$ ipython --no-banner

In [1]: import numpy as np

In [2]: np.set_printoptions(suppress=True, linewidth=160)

In [3]: mat = np.load("run9.npy")

In [4]: mat
Out[4]: 
array([[-2, -2, -2, -1, -2,  1, -2,  1,  2,  0],
       [-1, -2,  1, -2,  2, -2,  1,  1,  2,  1],
       [-2, -1,  1,  2,  0,  2,  1, -1,  1,  2],
       [-2,  2, -1,  2,  0,  1,  1,  2, -2,  2],
       [ 0,  0,  0,  1,  1, -1,  1, -2,  0,  1]])

In [5]: Y = np.array([[-1, 2, 2],
   ...:     [-2, 0, -1],
   ...:     [-1, -2, 0],
   ...:     [1, 2, 0],
   ...:     [0, 2, -2],
   ...:     [-2, -2, -2],
   ...:     [1, 0, 1],
   ...:     [0, 1, 1],
   ...:     [2, 0, -1],
   ...:     [2, 0, -1]])

In [6]: np.linalg.matrix_rank(mat @ Y)
Out[6]: np.int64(3)

In [7]: np.einsum("ik,kj->ji", mat, Y)
Out[7]: 
array([[  7,  13,   8,   0,   6],
       [ -7,   1,  -7,   2,   4],
       [ -3,  -1, -10,  -5,  -2]])

In [8]: mat @ Y
Out[8]: 
array([[  7,  -7,  -3],
       [ 13,   1,  -1],
       [  8,  -7, -10],
       [  0,   2,  -5],
       [  6,   4,  -2]])

In [9]: Y.T @ mat.T
Out[9]: 
array([[  7,  13,   8,   0,   6],
       [ -7,   1,  -7,   2,   4],
       [ -3,  -1, -10,  -5,  -2]])

In [10]: np.diff(mat, axis=0)
Out[10]: 
array([[ 1,  0,  3, -1,  4, -3,  3,  0,  0,  1],
       [-1,  1,  0,  4, -2,  4,  0, -2, -1,  1],
       [ 0,  3, -2,  0,  0, -1,  0,  3, -3,  0],
       [ 2, -2,  1, -1,  1, -2,  0, -4,  2, -1]])

In [11]: np.zeros(5, 10)
Traceback (most recent call last):
  Cell In[11], line 1
    np.zeros(5, 10)
TypeError: Cannot interpret '10' as a data type


In [12]: np.abs(mat).max()
Out[12]: np.int64(2)

In [13]: np.count_nonzero(mat)
Out[13]: np.int64(43)

In [14]: Y = mat[0, 0] * mat[1:] - np.outer(mat[1:, 0], mat[0])

In [15]: Y
Out[15]: 
array([[ 0,  2, -4,  3, -6,  5, -4, -1, -2, -2],
       [ 0, -2, -6, -6, -4, -2, -6,  4,  2, -4],
       [ 0, -8, -2, -6, -4,  0, -6, -2,  8, -4],
       [ 0,  0,  0, -2, -2,  2, -2,  4,  0, -2]])

In [16]: np.linalg.matrix_rank(Y), np.linalg.matrix_rank(mat)
Out[16]: (np.int64(4), np.int64(5))

In [17]: mat[:, 0] / mat[0, 0]
Out[17]: array([ 1. ,  0.5,  1. ,  1. , -0. ])

In [18]: rng = np.random.default_rng(91)

In [19]: Y = mat + rng.integers(-2, 3, (5, 4)) @ rng.integers(-2, 3, (4, 10))

In [20]: Y
Out[20]: 
array([[-5, -5, -4,  3, -2,  5,  0, -1,  1,  2],
       [ 8,  1, -1, -7, -1, -7,  3,  5,  4, -3],
       [ 0, -5, -3,  8, -8, -4,  9,  3,  3,  2],
       [ 0, -3, -6,  5,  4, 13, -2,  0, -3,  1],
       [-6,  1,  3,  2,  1, -3,  2, -4, -1,  4]])

In [21]: np.linalg.matrix_rank(Y - mat, tol=1e-8)
Out[21]: np.int64(4)

In [22]: np.abs(Y - mat).sum(axis=1)
Out[22]: array([23, 39, 44, 38, 20])

In [23]: np.round(np.linalg.svd(Y - mat, compute_uv=False), 2) + 0
Out[23]: array([20.2 , 14.61, 13.94,  2.07,  0.  ])

In [24]: Y - mat
Out[24]: 
array([[-3, -3, -2,  4,  0,  4,  2, -2, -1,  2],
       [ 9,  3, -2, -5, -3, -5,  2,  4,  2, -4],
       [ 2, -4, -4,  6, -8, -6,  8,  4,  2,  0],
       [ 2, -5, -5,  3,  4, 12, -3, -2, -1, -1],
       [-6,  1,  3,  1,  0, -2,  1, -2, -1,  3]])

In [25]: r0, v = Y[4], Y[2]

In [26]: r0 @ v
Out[26]: np.int64(17)

In [27]: p = (r0 @ v) / (r0 @ r0) * r0

In [28]: (v - p) @ r0
Out[28]: np.float64(0.0)

In [29]: np.round(v - p, 2)
Out[29]: array([ 1.05, -5.18, -3.53,  7.65, -8.18, -3.47,  8.65,  3.7 ,  3.18,  1.3 ])

In [30]: W0 = np.load("case7.npy")

In [31]: W0.round(2) + 0
Out[31]: 
array([[-1.01,  0.09,  0.23, -1.27,  0.19,  0.19, -0.74,  0.96, -0.05,  0.  ],
       [ 0.09, -0.41,  0.12,  0.09,  0.54, -1.11, -1.09, -0.85,  0.42,  0.84],
       [ 0.23,  0.12, -1.03,  0.39,  1.46,  0.74,  0.47, -0.4 , -0.55, -0.64],
       [-1.27,  0.09,  0.39,  1.86, -0.25,  0.78, -0.31,  0.67, -0.63,  0.99],
       [ 0.19,  0.54,  1.46, -0.25,  1.  ,  0.26, -0.09,  0.3 , -0.33,  0.16],
       [ 0.19, -1.11,  0.74,  0.78,  0.26, -0.45, -0.03,  1.14, -0.6 , -0.98],
       [-0.74, -1.09,  0.47, -0.31, -0.09, -0.03, -1.18, -1.15, -1.26, -1.15],
       [ 0.96, -0.85, -0.4 ,  0.67,  0.3 ,  1.14, -1.15, -0.59,  0.87,  0.05],
       [-0.05,  0.42, -0.55, -0.63, -0.33, -0.6 , -1.26,  0.87,  0.32, -0.2 ],
       [ 0.  ,  0.84, -0.64,  0.99,  0.16, -0.98, -1.15,  0.05, -0.2 ,  0.49]])

In [32]: vals, V = np.linalg.eigh(W0)

In [33]: x0 = np.array([9, -2, 3, -5, -3, -6, 8, -4, 6, -7])

In [34]: np.round(np.linalg.eigvalsh(W0[1:, 1:]), 2)
Out[34]: array([-3.  , -2.59, -2.  , -1.42, -0.4 ,  1.56,  2.  ,  2.87,  3.  ])

In [35]: round(np.abs(W0).sum(axis=1).max(), 2), round(float(np.abs(vals).max()), 2)
Out[35]: (np.float64(7.47), 3.0)

In [36]: rank = np.linalg.matrix_rank(W0)

In [37]: rank
Out[37]: np.int64(9)

In [38]: null = np.linalg.svd(W0)[2][rank:].T

In [39]: np.round(null @ null.T, 2) + 0
Out[39]: 
array([[ 0.19, -0.1 , -0.08, -0.1 , -0.05,  0.03, -0.01,  0.06, -0.27,  0.21],
       [-0.1 ,  0.05,  0.04,  0.05,  0.03, -0.02,  0.01, -0.03,  0.14, -0.11],
       [-0.08,  0.04,  0.03,  0.04,  0.02, -0.01,  0.01, -0.03,  0.11, -0.09],
       [-0.1 ,  0.05,  0.04,  0.06,  0.03, -0.02,  0.01, -0.04,  0.15, -0.12],
       [-0.05,  0.03,  0.02,  0.03,  0.01, -0.01,  0.  , -0.02,  0.07, -0.06],
       [ 0.03, -0.02, -0.01, -0.02, -0.01,  0.01,  0.  ,  0.01, -0.05,  0.04],
       [-0.01,  0.01,  0.01,  0.01,  0.  ,  0.  ,  0.  ,  0.  ,  0.02, -0.02],
       [ 0.06, -0.03, -0.03, -0.04, -0.02,  0.01,  0.  ,  0.02, -0.09,  0.07],
       [-0.27,  0.14,  0.11,  0.15,  0.07, -0.05,  0.02, -0.09,  0.39, -0.31],
       [ 0.21, -0.11, -0.09, -0.12, -0.06,  0.04, -0.02,  0.07, -0.31,  0.25]])

In [40]: [int(np.linalg.matrix_rank(W0[:, :j + 1])) for j in range(10)]
Out[40]: [1, 2, 3, 4, 5, 6, 7, 8, 9, 9]

In [41]: np.round(W0 @ null, 2) + 0
Out[41]: 
array([[0.],
       [0.],
       [0.],
       [0.],
       [0.],
       [0.],
       [0.],
       [0.],
       [0.],
       [0.]])

In [42]: np.allclose(W0 @ null, 0)
Out[42]: True

In [43]: M = np.load("mat.npy")

In [44]: M
Out[44]: 
array([[-0.66,  2.04, -2.58, -2.4 , -2.16,  0.72,  0.36,  1.92, -0.3 ],
       [-0.13, -0.76,  0.76,  0.82,  0.54, -0.66, -0.24, -0.8 ,  0.08],
       [-0.04, -0.78,  0.83,  0.86,  0.62, -0.58, -0.22, -0.8 ,  0.09],
       [-1.13,  2.46, -3.29, -2.96, -2.84,  0.52,  0.34,  2.24, -0.39],
       [-1.92,  2.32, -3.56, -2.96, -3.28, -0.4 ,  0.08,  1.92, -0.44],
       [ 1.31, -2.5 ,  3.43,  3.04,  3.  , -0.36, -0.3 , -2.24,  0.41],
       [ 0.16, -2.56,  2.88,  2.88,  2.24, -1.6 , -0.64, -2.56,  0.32],
       [ 1.12, -2.3 ,  3.11,  2.78,  2.7 , -0.42, -0.3 , -2.08,  0.37],
       [ 0.28, -0.22,  0.39,  0.3 ,  0.38,  0.14,  0.02, -0.16,  0.05]])

In [45]: # null space of dimension 7

In [46]: rank = np.linalg.matrix_rank(M)

In [47]: rank
Out[47]: np.int64(2)

In [48]: null = np.linalg.svd(M)[2][rank:].T

In [49]: np.allclose(M @ null, 0)
Out[49]: True

In [50]: null.shape
Out[50]: (9, 7)

In [51]: [int(np.linalg.matrix_rank(M[:, :j + 1])) for j in range(9)]
Out[51]: [1, 2, 2, 2, 2, 2, 2, 2, 2]

In [52]: left, sigma, VT = np.linalg.svd(M)

In [53]: sigma.round(2) + 0
Out[53]: array([15.18,  2.42,  0.  ,  0.  ,  0.  ,  0.  ,  0.  ,  0.  ,  0.  ])

In [54]: Y = left[:, :2] @ np.diag(sigma[:2]) @ VT[:2]

In [55]: np.round(np.abs(M - Y).max(), 2)
Out[55]: np.float64(0.0)

In [56]: np.linalg.matrix_rank(Y)
Out[56]: np.int64(2)

In [57]: idx = rng.permutation(9)

In [58]: idx
Out[58]: array([0, 5, 1, 6, 4, 8, 2, 3, 7])

In [59]: Y = M[idx][:, idx]

In [60]: np.allclose(Y, M)
Out[60]: False

In [61]: np.allclose(M[:-1].T @ np.linalg.lstsq(M[:-1].T, M[-1])[0], M[-1])
Out[61]: True

In [62]: np.unique(M.round(6), axis=0).shape
Out[62]: (9, 9)

In [63]: np.round(np.trace(np.linalg.pinv(M) @ M), 2)
Out[63]: np.float64(2.0)

In [64]: E = np.load("arr.npy")

In [65]: E.round(2)
Out[65]: 
array([[ 2.09, -1.28, -3.03, -3.13,  5.55],
       [ 2.63,  7.09,  1.5 , -4.04, -1.  ],
       [ 2.28, -2.6 ,  6.49,  0.19,  2.54],
       [-2.56,  3.33, -2.21,  6.59,  3.99],
       [-6.93, -0.75,  1.22, -3.49,  2.35]])

In [66]: Y = M / np.sqrt((M ** 2).mean(axis=1, keepdims=True))

In [67]: Y[5].round(2)
Out[67]: array([ 0.6 , -1.14,  1.56,  1.38,  1.37, -0.16, -0.14, -1.02,  0.19])

In [68]: r0, v = E[2], E[0]

In [69]: np.round(r0 @ v, 2)
Out[69]: np.float64(1.92)

In [70]: p = (r0 @ v) / (r0 @ r0) * r0

In [71]: np.linalg.matrix_rank(np.outer(r0, v))
Out[71]: np.int64(1)

In [72]: p.round(2)
Out[72]: array([ 0.07, -0.08,  0.21,  0.01,  0.08])

In [73]: np.round(np.linalg.norm(r0 + v) ** 2 + np.linalg.norm(r0 - v) ** 2, 2)
Out[73]: np.float64(232.66)

In [74]: np.round(v - p, 2)
Out[74]: array([ 2.02, -1.2 , -3.24, -3.14,  5.46])

In [75]: X = np.load("w.npy")

In [76]: X
Out[76]: 
array([[ 1, -1, -3, -1, -1,  1,  2,  0,  2],
       [ 3,  2,  0,  0, -3,  3, -1, -1, -3],
       [-2, -3,  3,  2, -3, -3,  1, -2, -1],
       [-3,  0,  3, -3, -3,  0, -2,  1,  0]])

In [77]: round(float(np.linalg.det(E[::-1])), 2)
Out[77]: 34867.84

In [78]: round(np.linalg.eigvals(E).sum().real, 2)
Out[78]: np.float64(24.62)

In [79]: np.round(np.linalg.eigvals(E), 2)
Out[79]: array([1.09+7.83j, 1.09-7.83j, 7.63+4.42j, 7.63-4.42j, 7.17+0.j  ])

In [80]: t = np.radians(135)

In [81]: Rm = np.eye(9)

In [82]: Rm[0, 0] = Rm[2, 2] = np.cos(t)

In [83]: Rm[0, 2], Rm[2, 0] = -np.sin(t), np.sin(t)

In [84]: Rm.round(2)
Out[84]: 
array([[-0.71,  0.  , -0.71,  0.  ,  0.  ,  0.  ,  0.  ,  0.  ,  0.  ],
       [ 0.  ,  1.  ,  0.  ,  0.  ,  0.  ,  0.  ,  0.  ,  0.  ,  0.  ],
       [ 0.71,  0.  , -0.71,  0.  ,  0.  ,  0.  ,  0.  ,  0.  ,  0.  ],
       [ 0.  ,  0.  ,  0.  ,  1.  ,  0.  ,  0.  ,  0.  ,  0.  ,  0.  ],
       [ 0.  ,  0.  ,  0.  ,  0.  ,  1.  ,  0.  ,  0.  ,  0.  ,  0.  ],
       [ 0.  ,  0.  ,  0.  ,  0.  ,  0.  ,  1.  ,  0.  ,  0.  ,  0.  ],
       [ 0.  ,  0.  ,  0.  ,  0.  ,  0.  ,  0.  ,  1.  ,  0.  ,  0.  ],
       [ 0.  ,  0.  ,  0.  ,  0.  ,  0.  ,  0.  ,  0.  ,  1.  ,  0.  ],
       [ 0.  ,  0.  ,  0.  ,  0.  ,  0.  ,  0.  ,  0.  ,  0.  ,  1.  ]])

In [85]: Y = X @ Rm.T

In [86]: Y.round(2) + 0
Out[86]: 
array([[ 1.41, -1.  ,  2.83, -1.  , -1.  ,  1.  ,  2.  ,  0.  ,  2.  ],
       [-2.12,  2.  ,  2.12,  0.  , -3.  ,  3.  , -1.  , -1.  , -3.  ],
       [-0.71, -3.  , -3.54,  2.  , -3.  , -3.  ,  1.  , -2.  , -1.  ],
       [ 0.  ,  0.  , -4.24, -3.  , -3.  ,  0.  , -2.  ,  1.  ,  0.  ]])

In [87]: np.round(np.abs(Y - X).max(axis=0), 2)
Out[87]: array([5.12, 0.  , 7.24, 0.  , 0.  , 0.  , 0.  , 0.  , 0.  ])

In [88]: np.allclose(X @ X.T, Y @ Y.T)
Out[88]: True

In [89]: Y = np.array([[-1, -1],
    ...:     [0, 0],
    ...:     [0, 0],
    ...:     [3, -1],
    ...:     [0, -3],
    ...:     [-3, -2],
    ...:     [0, 3],
    ...:     [2, 2],
    ...:     [3, -3]])

In [90]: np.linalg.matrix_rank(np.vstack([X, Y.T]))
Out[90]: np.int64(6)

In [91]: np.vstack([X, Y.T]).shape
Out[91]: (6, 9)

In [92]: np.einsum("ik,kj->ij", X, Y)
Out[92]: 
array([[ -1,   1],
       [-23,   4],
       [ 10,  17],
       [ -4,  11]])

In [93]: np.einsum("ik,kj->ji", X, Y)
Out[93]: 
array([[ -1, -23,  10,  -4],
       [  1,   4,  17,  11]])

In [94]: np.einsum("ij,ij->i", X, X)
Out[94]: array([22, 42, 50, 41])

In [95]: Y = X + rng.integers(-2, 3, (4, 3)) @ rng.integers(-2, 3, (3, 9))

In [96]: Y
Out[96]: 
array([[-3,  3, -1, -1, -3,  1,  2, -2,  6],
       [ 3,  0,  5,  6, -6,  1,  7, -4, -3],
       [-8, -5,  8,  2, -6, -5,  3, -8, -1],
       [-4,  0,  6,  0, -5, -1,  2, -1,  1]])

In [97]: np.abs(Y - X).sum(axis=1)
Out[97]: array([18, 29, 26, 17])

In [98]: Y - X
Out[98]: 
array([[-4,  4,  2,  0, -2,  0,  0, -2,  4],
       [ 0, -2,  5,  6, -3, -2,  8, -3,  0],
       [-6, -2,  5,  0, -3, -2,  2, -6,  0],
       [-1,  0,  3,  3, -2, -1,  4, -2,  1]])

In [99]: np.round(np.linalg.svd(Y - X, compute_uv=False), 2) + 0
Out[99]: array([16.21,  8.94,  5.59,  0.  ])

In [100]: left, sigma, VT = np.linalg.svd(Y, full_matrices=False)

In [101]: np.round(left.T @ Y @ VT.T, 2) + 0
Out[101]: 
array([[20.66,  0.  ,  0.  ,  0.  ],
       [ 0.  , 10.78,  0.  ,  0.  ],
       [ 0.  ,  0.  ,  8.44,  0.  ],
       [ 0.  ,  0.  ,  0.  ,  4.09]])

In [102]: np.round(left.T @ left, 2) + 0
Out[102]: 
array([[1., 0., 0., 0.],
       [0., 1., 0., 0.],
       [0., 0., 1., 0.],
       [0., 0., 0., 1.]])

In [103]: np.round(VT @ VT.T, 2) + 0
Out[103]: 
array([[1., 0., 0., 0.],
       [0., 1., 0., 0.],
       [0., 0., 1., 0.],
       [0., 0., 0., 1.]])

In [104]: np.round(np.cumsum(sigma ** 2) / np.sum(sigma ** 2), 2)
Out[104]: array([0.68, 0.86, 0.97, 1.  ])

In [105]: sigma = 20 * 0.9 ** np.arange(8)

In [106]: J = rng.normal(size=(29, 8)) * rng.permutation(sigma)

In [107]: J.round(2)
Out[107]: 
array([[  6.09, -30.25,  -2.63,  -9.48,  -8.88, -17.51,  17.09,   0.19],
       [-10.22, -20.68,   6.59,  12.95,  -5.38,  -1.17,  -2.58,  12.9 ],
       [  8.38,  20.18,   6.99,   3.4 , -27.37,  23.61,  -9.71,  16.5 ],
       [-14.91,  -4.16,  -2.24,   1.32,  -1.53, -13.18,  -2.86,  30.51],
       [ -5.83,  -3.85,  -4.55,  12.62,  10.24, -11.19,   5.45,  17.22],
       [  0.77,  29.42,   1.07,  15.51,   0.67,  14.37,  -7.92, -14.61],
       [  9.54,  -1.66,  -9.74,  12.39,   5.05,   7.35, -20.2 , -11.5 ],
       [ -5.21,  20.05,  11.43,  -5.13, -38.07,  -2.1 ,  12.26, -19.91],
       [ -3.59,  -9.21,   7.21,  -3.  , -26.99,  20.62,   9.76,  38.85],
       [  4.6 ,   1.85,  -6.42,  25.02,  51.15, -31.65, -14.42, -23.56],
       [ -9.09,  10.49,  -6.03,   7.77,  -3.88,  13.97,  19.95,  12.29],
       [ -3.46,  17.61,  -1.95,  -1.27,  23.5 ,   5.67,  -4.33,  28.44],
       [  2.92,  12.18,  -7.34,  14.03, -12.95,  -9.55,   3.64,  23.88],
       [  2.33,  27.67,  -3.05,  -6.83, -25.06, -13.53,   8.02, -18.  ],
       [  7.12, -11.59,  15.75, -14.99,  -4.13, -11.49, -15.22,  -8.16],
       [  2.07,  19.63, -13.03,  15.33, -23.08,  10.99,  -7.1 , -23.28],
       [ -2.57,  10.57,  -2.13,   8.69,  39.96, -10.34,   9.07,  18.9 ],
       [ -4.89, -10.19,  -7.48,  -8.98,  -3.34,  28.47,   7.28,  13.49],
       [-24.05,  -7.74,  -1.24,  24.71, -12.26,  -5.83,  18.81,  11.77],
       [ -6.63,  34.21,  -0.46,  15.96,   4.07, -21.89, -10.65,  -1.05],
       [ -2.19,   3.97,  18.25,   6.32, -25.15,   6.15,  -4.25,  -2.43],
       [-25.58,   3.27,   9.74, -11.  , -18.68,  -7.85, -11.85,  15.6 ],
       [  3.2 ,   1.98, -16.34,   1.42,  35.81,  -5.67, -26.39,   1.74],
       [ -4.84, -22.81,   5.  ,   2.86,  20.48,   8.47,  39.26,  15.89],
       [ -0.94,  -8.99,  -2.38, -11.6 ,  17.49,  -1.93,  27.15,   0.11],
       [ -9.42,   1.42,  -5.65,   2.3 ,  22.8 ,   7.3 , -12.4 ,  14.58],
       [ -7.49,   1.72,   2.86,   8.06,  15.4 ,  -5.82,  -3.54,  -6.51],
       [-10.24,   5.81,   8.93,  10.44,   6.71,   3.9 ,   3.29,  -7.14],
       [  7.99,  -9.  , -10.43,   6.51,   2.41,  16.18, -12.79,   9.23]])

In [108]: C = J[[14, 5]].astype(float)

In [109]: for _ in range(3):
     ...:     idx = np.linalg.norm(J[:, None] - C, axis=-1).argmin(axis=1)
     ...:     C = np.array([J[idx == j].mean(axis=0) for j in range(2)])
     ...: 

In [110]: idx
Out[110]: array([0, 0, 1, 0, 0, 1, 1, 1, 0, 1, 0, 1, 1, 1, 0, 1, 1, 0, 0, 1, 1, 0, 1, 0, 0, 0, 1, 1, 0])

In [111]: np.round(C[1] - C[0], 2)
Out[111]: array([  6.32,  22.48,  -0.85,   7.37,   2.88,  -3.68, -11.04, -15.75])

In [112]: np.bincount(idx)
Out[112]: array([14, 15])
